$ ipython --no-banner

In [1]: import numpy as np

In [2]: np.set_printoptions(suppress=True, linewidth=160)

In [3]: m1 = np.load("layer16.npy")

In [4]: m1
Out[4]: 
array([[-12, -20, -25, -27, -21,  -6],
       [ 24,  34,  32,  39,  36,   9],
       [  0,  -4,   2,  -5,  -2,  -1],
       [ 28,  38,  23,  38,  39,   9],
       [ 24,  11,  12,  -1,  20,   1],
       [-12, -16, -13, -17, -17,  -4],
       [ 24,  43,  24,  49,  40,  11],
       [ 24,  29,  10,  24,  30,   6]])

In [5]: U, sv, vt = np.linalg.svd(m1)

In [6]: print(np.argmax(sv[:-1] / (sv[1:] + 1e-6)) + 1)
3

In [7]: B = U[:, :3] @ np.diag(sv[:3]) @ vt[:3]

In [8]: print(np.linalg.matrix_rank(m1, rtol=0.05))
3

In [9]: round(float(np.linalg.norm(m1, 2) / np.linalg.norm(m1)), 2)
Out[9]: 0.98

In [10]: np.linalg.cond(m1) > 100
Out[10]: np.True_

In [11]: np.argsort(-np.linalg.norm(m1, axis=0).round(6), kind="stable")[:3]
Out[11]: array([3, 4, 1])

In [12]: arr = np.array([[0.0, 0.0, 0.0, 0.0, -3.0, -9.0, -1.0, 5.0],
    ...:     [0.0, 0.0, 0.0, 0.0, -5.0, 8.0, -3.0, 6.0],
    ...:     [0.0, 0.0, 0.0, 0.0, 8.0, -5.0, 4.0, 3.0],
    ...:     [0.0, 0.0, 0.0, 0.0, 9.0, -3.0, 7.0, 1.0],
    ...:     [-3.0, -5.0, 8.0, 9.0, 0.0, 0.0, 0.0, 0.0],
    ...:     [-9.0, 8.0, -5.0, -3.0, 0.0, 0.0, 0.0, 0.0],
    ...:     [-1.0, -3.0, 4.0, 7.0, 0.0, 0.0, 0.0, 0.0],
    ...:     [5.0, 6.0, 3.0, 1.0, 0.0, 0.0, 0.0, 0.0]])

In [13]: np.round(np.linalg.eigvalsh(arr).min(), 2)
Out[13]: np.float64(-17.87)

In [14]: rng = np.random.default_rng(781)

In [15]: labels = rng.permutation(8)

In [16]: labels
Out[16]: array([6, 1, 3, 0, 7, 2, 5, 4])

In [17]: B = arr[labels][:, labels]

In [18]: print(np.allclose(B, arr))
False

In [19]: B = np.linalg.inv(arr)

In [20]: np.round(arr @ B, 2) + 0
Out[20]: 
array([[1., 0., 0., 0., 0., 0., 0., 0.],
       [0., 1., 0., 0., 0., 0., 0., 0.],
       [0., 0., 1., 0., 0., 0., 0., 0.],
       [0., 0., 0., 1., 0., 0., 0., 0.],
       [0., 0., 0., 0., 1., 0., 0., 0.],
       [0., 0., 0., 0., 0., 1., 0., 0.],
       [0., 0., 0., 0., 0., 0., 1., 0.],
       [0., 0., 0., 0., 0., 0., 0., 1.]])

In [21]: np.round(np.linalg.det(arr) * np.linalg.det(B), 2)
Out[21]: np.float64(1.0)

In [22]: round(float(np.linalg.slogdet(arr)[0]), 2)
Out[22]: 1.0

In [23]: np.allclose(B, arr.T)
Out[23]: False

In [24]: vals, V = np.linalg.eigh(arr)

In [25]: vec = np.array([-2, -1, 2, 2, -2, -2, -2, 1])

In [26]: np.round(np.linalg.eigvalsh(arr[1:, 1:]), 2) + 0
Out[26]: array([-17.75,  -8.05,  -2.88,   0.  ,   2.88,   8.05,  17.75])

In [27]: print(np.abs(arr).sum(axis=1).max(), round(float(np.abs(vals).max()), 2))
25.0 17.87

In [28]: round(float(vec @ arr @ vec / (vec @ vec)), 2), round(vals[0], 2), np.round(vals[-1], 2)
Out[28]: (-10.77, np.float64(-17.87), np.float64(17.87))

In [29]: q, R = np.linalg.qr(arr)

In [30]: np.round(np.abs(np.diag(R)), 2)
Out[30]: array([10.77, 11.36,  8.37,  2.34, 13.38, 11.97,  1.86,  8.06])

In [31]: np.round(q @ R, 2) + 0
Out[31]: 
array([[ 0.,  0.,  0.,  0., -3., -9., -1.,  5.],
       [ 0.,  0.,  0.,  0., -5.,  8., -3.,  6.],
       [ 0.,  0.,  0.,  0.,  8., -5.,  4.,  3.],
       [ 0.,  0.,  0.,  0.,  9., -3.,  7.,  1.],
       [-3., -5.,  8.,  9.,  0.,  0.,  0.,  0.],
       [-9.,  8., -5., -3.,  0.,  0.,  0.,  0.],
       [-1., -3.,  4.,  7.,  0.,  0.,  0.,  0.],
       [ 5.,  6.,  3.,  1.,  0.,  0.,  0.,  0.]])

In [32]: feats = np.load("sample13.npy")

In [33]: feats
Out[33]: 
array([[ 0.93,  1.04, -1.3 , -0.03,  1.28,  0.41,  0.49,  0.71, -1.11],
       [ 1.25,  0.32,  0.46,  0.69, -0.32, -2.95,  1.05,  0.23, -0.95],
       [-0.81, -1.73,  0.01, -2.85,  2.47,  6.55, -1.39,  1.57, -0.18],
       [-1.03,  0.55, -1.71, -0.71,  1.19,  3.93, -1.01,  0.03,  0.56],
       [-0.49,  0.28, -1.08, -0.63,  1.02,  2.71, -0.59,  0.25,  0.13],
       [-0.42,  1.54, -1.1 ,  1.62, -1.22, -1.94,  0.14, -1.34,  0.84],
       [ 1.04,  2.91, -1.99,  2.5 , -0.83, -4.24,  1.28, -1.  , -0.43],
       [-1.92, -1.  , -0.07, -1.21,  0.27,  4.26, -1.61, -0.3 ,  1.49],
       [ 1.74, -1.85,  2.08, -1.47,  1.18, -0.44,  0.83,  1.96, -1.98],
       [-1.11, -0.53,  0.28, -0.22, -0.52,  1.19, -0.76, -0.55,  1.07],
       [-1.21, -1.53,  0.77, -1.41,  0.35,  3.27, -1.15,  0.21,  0.82],
       [ 0.75,  1.41, -0.9 ,  1.2 , -0.3 , -2.31,  0.78, -0.33, -0.45],
       [-3.28, -1.79,  0.45, -1.52, -0.43,  5.64, -2.54, -0.96,  2.81],
       [-1.88, -0.39, -0.74, -0.93,  0.4 ,  4.26, -1.55, -0.42,  1.46]])

In [34]: B = feats + rng.integers(-2, 3, (14, 3)) @ rng.integers(-2, 3, (3, 9))

In [35]: print(B.round(2))
[[ 1.93 -1.96 -4.3  -4.03 -0.72 -4.59 -1.51  5.71 -3.11]
 [ 2.25  6.32  5.46  0.69 -2.32  3.05  4.05 -1.77  1.05]
 [ 1.19  0.27  0.01 -8.85 -3.53  4.55 -1.39  7.57 -0.18]
 [ 0.97  5.55  4.29 -0.71  1.19 10.93  1.99 -2.97  0.56]
 [-1.49 -1.72 -3.08  0.37  2.02  0.71 -1.59  0.25  0.13]
 [-5.42  2.54 -4.1   7.62 -1.22 -2.94  0.14 -4.34  6.84]
 [ 3.04 -4.09 -4.99 -0.5   2.17 -9.24 -1.72  2.   -6.43]
 [-6.92  0.   -3.07  4.79  0.27  3.26 -1.61 -3.3   7.49]
 [ 1.74 -5.85 -0.92 -2.47  2.18 -4.44 -1.17  3.96 -3.98]
 [ 0.89 -4.53 -1.72 -4.22 -0.52 -2.81 -2.76  3.45 -2.93]
 [-0.21  5.47  7.77  0.59  0.35 12.27  2.85 -4.79  2.82]
 [ 1.75 -0.59 -1.9  -0.8  -0.3  -4.31 -0.22  1.67 -2.45]
 [-2.28  0.21  2.45 -2.52 -1.43  7.64 -1.54 -0.96  2.81]
 [-1.88  4.61  4.26  2.07  1.4  11.26  1.45 -5.42  3.46]]

In [36]: np.linalg.matrix_rank(B - feats, tol=1e-8)
Out[36]: np.int64(3)

In [37]: np.round(np.linalg.svd(B - feats, compute_uv=False), 2) + 0
Out[37]: array([31.39, 18.32, 10.88,  0.  ,  0.  ,  0.  ,  0.  ,  0.  ,  0.  ])

In [38]: W0 = np.loadtxt("out10.csv", delimiter=",")

In [39]: W0
Out[39]: 
array([[ 3., -3.,  3., -3.],
       [ 1., -1.,  1., -1.],
       [-3.,  3.,  6., -6.],
       [-1.,  1.,  2., -2.]])

In [40]: np.linalg.norm(W0, axis=1).argmax()
Out[40]: np.int64(2)

In [41]: W0[2] @ W0[3]
Out[41]: np.float64(30.0)

In [42]: print(np.round(np.linalg.norm(W0, axis=1), 2))
[6.   2.   9.49 3.16]

In [43]: F = (rng.random((12, 12)) < 0.3) + np.eye(12)

In [44]: F /= F.sum(axis=1, keepdims=True)

In [45]: F.round(2)
Out[45]: 
array([[0.33, 0.  , 0.33, 0.  , 0.33, 0.  , 0.  , 0.  , 0.  , 0.  , 0.  , 0.  ],
       [0.  , 0.25, 0.  , 0.  , 0.25, 0.25, 0.  , 0.  , 0.  , 0.  , 0.25, 0.  ],
       [0.  , 0.  , 0.2 , 0.2 , 0.  , 0.2 , 0.  , 0.2 , 0.  , 0.2 , 0.  , 0.  ],
       [0.2 , 0.  , 0.  , 0.2 , 0.2 , 0.  , 0.2 , 0.2 , 0.  , 0.  , 0.  , 0.  ],
       [0.  , 0.  , 0.  , 0.33, 0.33, 0.  , 0.33, 0.  , 0.  , 0.  , 0.  , 0.  ],
       [0.  , 0.  , 0.  , 0.  , 0.  , 0.5 , 0.  , 0.  , 0.  , 0.25, 0.  , 0.25],
       [0.  , 0.  , 0.  , 0.5 , 0.  , 0.  , 0.5 , 0.  , 0.  , 0.  , 0.  , 0.  ],
       [0.2 , 0.  , 0.  , 0.  , 0.  , 0.  , 0.2 , 0.2 , 0.  , 0.2 , 0.  , 0.2 ],
       [0.14, 0.14, 0.  , 0.14, 0.  , 0.  , 0.14, 0.14, 0.14, 0.  , 0.14, 0.  ],
       [0.  , 0.2 , 0.2 , 0.2 , 0.  , 0.  , 0.  , 0.  , 0.  , 0.2 , 0.  , 0.2 ],
       [0.  , 0.  , 0.17, 0.  , 0.17, 0.17, 0.17, 0.  , 0.  , 0.  , 0.33, 0.  ],
       [0.25, 0.  , 0.  , 0.  , 0.25, 0.  , 0.  , 0.25, 0.  , 0.  , 0.  , 0.25]])

In [46]: # a transition matrix

In [47]: np.round(np.linalg.norm(F, axis=1), 2)
Out[47]: array([0.58, 0.5 , 0.45, 0.45, 0.58, 0.61, 0.71, 0.45, 0.38, 0.45, 0.47, 0.5 ])

In [48]: round(np.linalg.norm(F[2] - F[7]), 2)
Out[48]: np.float64(0.49)

In [49]: round(np.linalg.norm(F, 2), 2)
Out[49]: np.float64(1.11)

In [50]: round(float(np.linalg.norm(F, 1)), 2), round(float(np.linalg.norm(F, np.inf)), 2)
Out[50]: (1.58, 1.0)

In [51]: round(np.linalg.norm(F) ** 2 / np.linalg.norm(F, 2) ** 2, 2)
Out[51]: np.float64(2.61)

In [52]: np.round(np.linalg.norm(F, axis=0), 2)
Out[52]: array([0.52, 0.35, 0.47, 0.71, 0.64, 0.62, 0.7 , 0.45, 0.14, 0.43, 0.44, 0.45])

In [53]: vec = np.array([1, 0, 1, 3, -3, 2, 2, -1, 1, -2, 1, 2])

In [54]: print(np.round(F @ np.ones(12), 2))
[1. 1. 1. 1. 1. 1. 1. 1. 1. 1. 1. 1.]

In [55]: np.linalg.norm(F @ vec) <= np.linalg.norm(F, 2) * np.linalg.norm(vec) + 1e-9
Out[55]: np.True_

In [56]: np.round(F @ vec, 2)
Out[56]: array([-0.33,  0.  ,  0.6 ,  0.4 ,  0.67,  1.  ,  2.5 ,  0.4 ,  1.  ,  0.8 ,  0.67, -0.25])

In [57]: (F @ vec).argmax()
Out[57]: np.int64(6)

In [58]: np.round(np.einsum("ij,j->i", F, vec), 2)
Out[58]: array([-0.33,  0.  ,  0.6 ,  0.4 ,  0.67,  1.  ,  2.5 ,  0.4 ,  1.  ,  0.8 ,  0.67, -0.25])

In [59]: print(np.round(F @ np.eye(12)[0], 2))
[0.33 0.   0.   0.2  0.   0.   0.   0.2  0.14 0.   0.   0.25]

In [60]: print(np.round((F * vec).sum(axis=1), 2))
[-0.33  0.    0.6   0.4   0.67  1.    2.5   0.4   1.    0.8   0.67 -0.25]

In [61]: q, R = np.linalg.qr(F)

In [62]: np.allclose(R.T @ R, F.T @ F)
Out[62]: True

In [63]: print(np.trace(q @ q.T))
12.0

In [64]: np.round(q.T @ q, 2) + 0
Out[64]: 
array([[1., 0., 0., 0., 0., 0., 0., 0., 0., 0., 0., 0.],
       [0., 1., 0., 0., 0., 0., 0., 0., 0., 0., 0., 0.],
       [0., 0., 1., 0., 0., 0., 0., 0., 0., 0., 0., 0.],
       [0., 0., 0., 1., 0., 0., 0., 0., 0., 0., 0., 0.],
       [0., 0., 0., 0., 1., 0., 0., 0., 0., 0., 0., 0.],
       [0., 0., 0., 0., 0., 1., 0., 0., 0., 0., 0., 0.],
       [0., 0., 0., 0., 0., 0., 1., 0., 0., 0., 0., 0.],
       [0., 0., 0., 0., 0., 0., 0., 1., 0., 0., 0., 0.],
       [0., 0., 0., 0., 0., 0., 0., 0., 1., 0., 0., 0.],
       [0., 0., 0., 0., 0., 0., 0., 0., 0., 1., 0., 0.],
       [0., 0., 0., 0., 0., 0., 0., 0., 0., 0., 1., 0.],
       [0., 0., 0., 0., 0., 0., 0., 0., 0., 0., 0., 1.]])

In [65]: round(float(abs(R[0, 0])), 2), round(float(np.linalg.norm(F[:, 0])), 2)
Out[65]: (0.52, 0.52)

In [66]: print(q.shape, R.shape)
(12, 12) (12, 12)

In [67]: mat = np.array([[0, 1, 0, 1, 0, 0],
    ...:     [1, 0, 0, 1, 1, 1],
    ...:     [0, 0, 0, 0, 0, 1],
    ...:     [1, 1, 0, 0, 0, 0],
    ...:     [0, 1, 0, 0, 0, 0],
    ...:     [0, 1, 1, 0, 0, 0]])

In [68]: mat
Out[68]: 
array([[0, 1, 0, 1, 0, 0],
       [1, 0, 0, 1, 1, 1],
       [0, 0, 0, 0, 0, 1],
       [1, 1, 0, 0, 0, 0],
       [0, 1, 0, 0, 0, 0],
       [0, 1, 1, 0, 0, 0]])

In [69]: mat[3] @ mat[0]
Out[69]: np.int64(1)

In [70]: round(np.linalg.norm(mat, "nuc"), 2)
Out[70]: np.float64(7.34)

In [71]: np.round(np.linalg.norm(mat, 1), 2), np.round(np.linalg.norm(mat, np.inf), 2)
Out[71]: (np.float64(4.0), np.float64(4.0))

In [72]: np.round(np.linalg.norm(mat, axis=1), 2)
Out[72]: array([1.41, 2.  , 1.  , 1.41, 1.  , 1.41])

In [73]: round(float(np.linalg.norm(mat[3] - mat[0])), 2)
Out[73]: 1.41

In [74]: [round(float(np.linalg.det(mat[:i, :i])), 2) + 0 for i in range(1, 7)]
Out[74]: [0.0, -1.0, 0.0, 0.0, 0.0, -1.0]

In [75]: theta = np.radians(30)

In [76]: R = np.eye(6)

In [77]: R[1, 1] = R[5, 5] = np.cos(theta)

In [78]: R[1, 5], R[5, 1] = -np.sin(theta), np.sin(theta)

In [79]: R.round(2)
Out[79]: 
array([[ 1.  ,  0.  ,  0.  ,  0.  ,  0.  ,  0.  ],
       [ 0.  ,  0.87,  0.  ,  0.  ,  0.  , -0.5 ],
       [ 0.  ,  0.  ,  1.  ,  0.  ,  0.  ,  0.  ],
       [ 0.  ,  0.  ,  0.  ,  1.  ,  0.  ,  0.  ],
       [ 0.  ,  0.  ,  0.  ,  0.  ,  1.  ,  0.  ],
       [ 0.  ,  0.5 ,  0.  ,  0.  ,  0.  ,  0.87]])

In [80]: B = mat @ R.T

In [81]: B.round(2)
Out[81]: 
array([[ 0.  ,  0.87,  0.  ,  1.  ,  0.  ,  0.5 ],
       [ 1.  , -0.5 ,  0.  ,  1.  ,  1.  ,  0.87],
       [ 0.  , -0.5 ,  0.  ,  0.  ,  0.  ,  0.87],
       [ 1.  ,  0.87,  0.  ,  0.  ,  0.  ,  0.5 ],
       [ 0.  ,  0.87,  0.  ,  0.  ,  0.  ,  0.5 ],
       [ 0.  ,  0.87,  1.  ,  0.  ,  0.  ,  0.5 ]])

In [82]: np.round(np.abs(B - mat).max(axis=0), 2)
Out[82]: array([0. , 0.5, 0. , 0. , 0. , 0.5])

In [83]: np.allclose(np.linalg.norm(mat, axis=1), np.linalg.norm(B, axis=1))
Out[83]: True
